% python3 -q
>>> import numpy as np
>>> np.set_printoptions(precision=2, suppress=True, linewidth=120, legacy="1.25")
>>> E = np.array([[0, 0, 1, 0, 0],
...     [0, 0, 0, 0, 0],
...     [1, 0, 0, 1, 0],
...     [0, 0, 1, 0, 1],
...     [0, 0, 0, 1, 0]])
>>> # splits into 2 blocks
>>> r = np.linalg.matrix_rank(E)
>>> r
4
>>> N = np.linalg.svd(E)[2][r:].T
>>> np.allclose(E @ N, 0)
True
>>> [int(np.linalg.matrix_rank(E[:i])) for i in range(1, len(E) + 1)]
[1, 1, 2, 3, 4]
>>> Uu, sig, vt = np.linalg.svd(E)
>>> np.argmax(sig[:-1] / (sig[1:] + 1e-6)) + 1
4
>>> other = Uu[:, :4] @ np.diag(sig[:4]) @ vt[:4]
>>> round(np.linalg.norm(E - other, 2), 2), sig[4]
(0.0, 0.0)
>>> np.linalg.matrix_rank(other)
4
>>> round(float(np.abs(E - other).max()), 2)
0.0
>>> other.round(2) + 0
array([[0., 0., 1., 0., 0.],
       [0., 0., 0., 0., 0.],
       [1., 0., 0., 1., 0.],
       [0., 0., 1., 0., 1.],
       [0., 0., 0., 1., 0.]])
>>> rng = np.random.default_rng(238)
>>> other = E + rng.integers(-2, 3, (5, 4)) @ rng.integers(-2, 3, (4, 5))
>>> other
array([[-2,  3,  1,  3, -6],
       [10,  3,  4, -2, 10],
       [ 8,  5,  5, -1,  5],
       [-1, -2, -1, -4,  2],
       [ 6,  3,  5, -1,  6]])
>>> np.abs(other - E).sum(axis=1)
array([14, 29, 24, 10, 22])
>>> np.round(np.linalg.svd(other - E, compute_uv=False), 2) + 0
array([21.78,  7.95,  3.2 ,  1.76,  0.  ])
>>> A = np.loadtxt("arr.csv", delimiter=",")
>>> A
array([[-6.94,  0.57, -0.36,  5.88,  4.1 ],
       [-2.63,  2.18,  1.12, -5.87, -7.26],
       [ 1.96, -0.14,  1.81, -9.49,  1.7 ],
       [ 1.96,  0.11,  2.78,  4.07, -8.48],
       [ 5.82,  3.84,  4.25,  0.53, -5.75],
       [-6.68,  6.78,  2.05,  2.22, -0.5 ],
       [ 7.09,  4.65,  1.21,  3.97,  3.3 ],
       [-3.01,  2.28, -6.75,  4.12, -4.81],
       [ 4.43,  3.19, -0.61,  7.05,  4.49],
       [-8.06,  3.26, -4.92, -0.34,  0.35],
       [-2.39,  8.67,  1.31,  0.15,  4.16],
       [ 1.88,  4.98, -1.63,  0.44,  8.3 ],
       [-7.62, -4.02, -2.28,  0.06, -4.53],
       [-3.87, -8.5 ,  1.13,  2.1 , -2.66],
       [ 4.66,  0.08,  2.34,  7.97,  3.06],
       [-0.68,  4.23, -8.27,  1.46,  3.34],
       [ 3.7 ,  0.22, -5.57,  2.12, -7.12],
       [ 1.05, -3.67,  0.91, -5.22,  7.58],
       [ 9.47, -1.42,  1.53,  2.18, -1.06],
       [-0.26, -6.87, -1.46, -0.96,  7.05],
       [-8.39, -2.48,  0.54, -3.67, -3.13],
       [ 2.75,  9.2 , -0.26,  1.91,  2.01],
       [-2.52, -2.13, -3.81,  8.44,  1.84],
       [ 7.33, -5.48,  3.39, -1.28,  1.78],
       [ 8.66, -0.06,  2.69, -0.91,  4.11],
       [ 1.23,  4.49, -0.11,  7.97,  3.84],
       [-1.12,  9.51, -1.5 ,  0.62, -2.4 ],
       [ 9.37,  0.17, -2.74,  1.78,  1.21],
       [ 0.4 ,  5.23,  1.17, -0.16, -8.43],
       [-0.89, -5.53,  5.8 ,  1.44,  5.73]])
>>> vec = np.array([2, 2, 0, 2, 2])
>>> target = A @ vec
>>> np.round(np.linalg.pinv(A) @ A, 2) + 0
array([[1., 0., 0., 0., 0.],
       [0., 1., 0., 0., 0.],
       [0., 0., 1., 0., 0.],
       [0., 0., 0., 1., 0.],
       [0., 0., 0., 0., 1.]])
>>> target = target + 0.3 * rng.normal(size=30)
>>> target
array([  7.13, -26.58, -11.79,  -4.77,   8.57,   3.58,  37.96,  -2.88,  37.72,  -9.25,  20.93,  30.95, -32.43, -25.82,
        31.56,  16.39,  -2.27,   0.21,  17.93,  -1.67, -35.39,  31.74,  11.35,   5.31,  23.11,  34.73,  13.07,  25.35,
        -6.37,   1.7 ])
>>> b, *_ = np.linalg.lstsq(A, target)
>>> b
array([ 1.99,  1.98, -0.01,  1.97,  2.01])
>>> np.round(A.T @ (target - A @ b), 2) + 0
array([0., 0., 0., 0., 0.])
>>> cen = A - A.mean(axis=0)
>>> Uu, sig, vt = np.linalg.svd(cen, full_matrices=False)
>>> np.linalg.matrix_rank(cen)
5
>>> round(float((sig ** 2).sum() ** 2 / (sig ** 4).sum()), 2)
4.34
>>> sig ** 2 / (sig ** 2).sum()
array([0.31, 0.24, 0.21, 0.15, 0.08])
>>> vt[0] * np.sign(vt[0, np.abs(vt[0]).argmax()])
array([ 0.83, -0.07,  0.2 ,  0.12,  0.51])
>>> other = np.array([[3, 2], [6, 5], [2, 8], [4, 2], [1, 8]])
>>> np.linalg.matrix_rank(A @ other)
2
>>> np.vstack([A, other.T]).shape
(32, 5)
>>> other = np.c_[A[:, :3] @ np.array([[-3, -1, -1], [2, -1, 3], [-4, 2, 1]]), np.array([-1, 3, -1, -3, -2, -2, -3, -1, -2, -1, 0, -3, -3, 0, 2, -3, -3, 3, -1, 2, 3, 1, 0, 2, -2, 1, 0, -1, 3, 0])]
>>> other
array([[ 23.4 ,   5.65,   8.29,  -1.  ],
       [  7.77,   2.69,  10.29,   3.  ],
       [-13.4 ,   1.8 ,  -0.57,  -1.  ],
       [-16.78,   3.49,   1.15,  -3.  ],
       [-26.78,  -1.16,   9.95,  -2.  ],
       [ 25.4 ,   4.  ,  29.07,  -2.  ],
       [-16.81,  -9.32,   8.07,  -3.  ],
       [ 40.59, -12.77,   3.1 ,  -1.  ],
       [ -4.47,  -8.84,   4.53,  -2.  ],
       [ 50.38,  -5.04,  12.92,  -1.  ],
       [ 19.27,  -3.66,  29.71,   0.  ],
       [ 10.84, -10.12,  11.43,  -3.  ],
       [ 23.94,   7.08,  -6.72,  -3.  ],
       [ -9.91,  14.63, -20.5 ,   0.  ],
       [-23.18,  -0.06,  -2.08,   2.  ],
       [ 43.58, -20.09,   5.1 ,  -3.  ],
       [ 11.62, -15.06,  -8.61,  -3.  ],
       [-14.13,   4.44, -11.15,   3.  ],
       [-37.37,  -4.99, -12.2 ,  -1.  ],
       [ -7.12,   4.21, -21.81,   2.  ],
       [ 18.05,  11.95,   1.49,   3.  ],
       [ 11.19, -12.47,  24.59,   1.  ],
       [ 18.54,  -2.97,  -7.68,   0.  ],
       [-46.51,   4.93, -20.38,   2.  ],
       [-36.86,  -3.22,  -6.15,  -2.  ],
       [  5.73,  -5.94,  12.13,   1.  ],
       [ 28.38, -11.39,  28.15,   0.  ],
       [-16.81, -15.02, -11.6 ,  -1.  ],
       [  4.58,  -3.29,  16.46,   3.  ],
       [-31.59,  18.02,  -9.9 ,   0.  ]])
>>> np.round(np.linalg.lstsq(A, other[:, 0])[0], 2) + 0
array([-3.,  2., -4.,  0.,  0.])
>>> np.linalg.matrix_rank(other)
4
>>> np.linalg.norm(np.linalg.qr(A)[0].T @ other, axis=0) ** 2 / ((other ** 2).sum(axis=0) + 1e-12)
array([1.  , 1.  , 1.  , 0.21])
>>> np.linalg.matrix_rank(np.c_[A, other])
6
>>> np.round(np.linalg.norm(other - A @ np.linalg.lstsq(A, other)[0], axis=0), 2) + 0
array([0.  , 0.  , 0.  , 9.99])
>>> X = rng.normal(size=(39, 6)) + 3 * np.array([5, -5, 1, 3, 4, 0])
>>> X
array([[ 13.3 , -16.08,   2.15,   7.47,  12.15,  -0.68],
       [ 14.89, -15.29,   2.27,   8.71,  11.11,   0.5 ],
       [ 14.05, -14.16,   3.14,   7.91,  12.7 ,  -0.72],
       [ 13.89, -15.08,   2.05,   9.49,  12.13,   0.83],
       [ 15.38, -15.64,   2.83,   8.83,  10.53,  -0.5 ],
       [ 12.9 , -15.02,   2.8 ,   8.33,  12.08,   0.32],
       [ 13.77, -15.09,   2.51,   8.  ,  11.27,  -0.2 ],
       [ 15.1 , -15.02,  -0.06,   7.01,  13.96,   0.83],
       [ 15.23, -16.4 ,   3.8 ,   8.54,  12.95,   0.47],
       [ 16.16, -14.31,   4.73,   9.3 ,  12.64,   0.33],
       [ 15.94, -14.12,   2.97,   5.01,  11.12,  -0.53],
       [ 15.51, -15.87,   2.91,  10.45,  12.49,  -0.33],
       [ 13.54, -15.97,   3.62,   9.71,  11.68,  -0.37],
       [ 14.2 , -15.77,   4.1 ,   8.78,  11.47,   1.64],
       [ 14.25, -15.16,   3.4 ,   8.97,  12.06,  -2.3 ],
       [ 15.13, -14.21,   3.47,  10.06,  13.22,  -0.96],
       [ 15.36, -13.29,   2.47,   9.35,  10.3 ,   1.13],
       [ 15.36, -14.77,   2.59,  10.05,  11.74,  -0.98],
       [ 14.73, -14.29,   1.01,  10.97,  12.78,   1.79],
       [ 15.  , -14.08,   4.5 ,   8.5 ,  12.65,   0.4 ],
       [ 14.29, -15.34,   2.94,   9.2 ,  11.44,   1.7 ],
       [ 16.61, -15.31,   3.8 ,  10.03,  12.25,  -1.08],
       [ 16.33, -15.26,   3.43,   9.  ,  12.2 ,   0.29],
       [ 15.83, -16.16,   2.94,   7.31,  11.9 ,  -0.43],
       [ 15.38, -15.39,   4.6 ,   8.79,  12.05,   0.81],
       [ 14.24, -15.82,   3.11,  10.15,  10.42,  -2.  ],
       [ 15.65, -16.2 ,   2.47,  10.15,  13.63,  -1.28],
       [ 15.61, -16.2 ,   2.45,   9.7 ,  12.02,  -0.32],
       [ 14.23, -15.15,   3.99,   8.93,  11.18,  -0.92],
       [ 14.55, -16.08,   3.97,   8.18,  13.36,   0.83],
       [ 13.17, -15.38,   5.04,   9.13,  11.73,   0.31],
       [ 16.16, -14.28,   3.18,   9.47,  11.15,  -0.02],
       [ 14.53, -12.14,   2.01,   8.38,  11.47,  -1.22],
       [ 15.06, -16.32,   1.43,   8.34,  10.79,  -0.35],
       [ 14.86, -15.72,   3.72,   8.44,  10.81,  -0.66],
       [ 15.24, -14.43,   3.45,   7.86,  11.71,   0.17],
       [ 13.59, -14.64,   2.59,   9.65,  11.35,   1.06],
       [ 14.7 , -14.85,   3.52,   8.99,  11.42,   0.72],
       [ 15.46, -13.91,   2.99,   8.81,  10.37,  -0.56]])
>>> C = X[[25, 4]].astype(float)
>>> for _ in range(4):
...     idx = np.linalg.norm(X[:, None] - C, axis=-1).argmin(axis=1)
...     C = np.array([X[idx == j].mean(axis=0) for j in range(2)])
... 
>>> idx
array([1, 1, 1, 1, 1, 1, 1, 1, 1, 1, 1, 1, 0, 1, 0, 1, 1, 1, 1, 1, 1, 1, 1, 1, 1, 0, 1, 1, 0, 1, 0, 1, 1, 1, 0, 1, 1,
       1, 1])
>>> C[1] - C[0]
array([ 0.95,  0.53, -0.9 , -0.42,  0.64,  1.1 ])
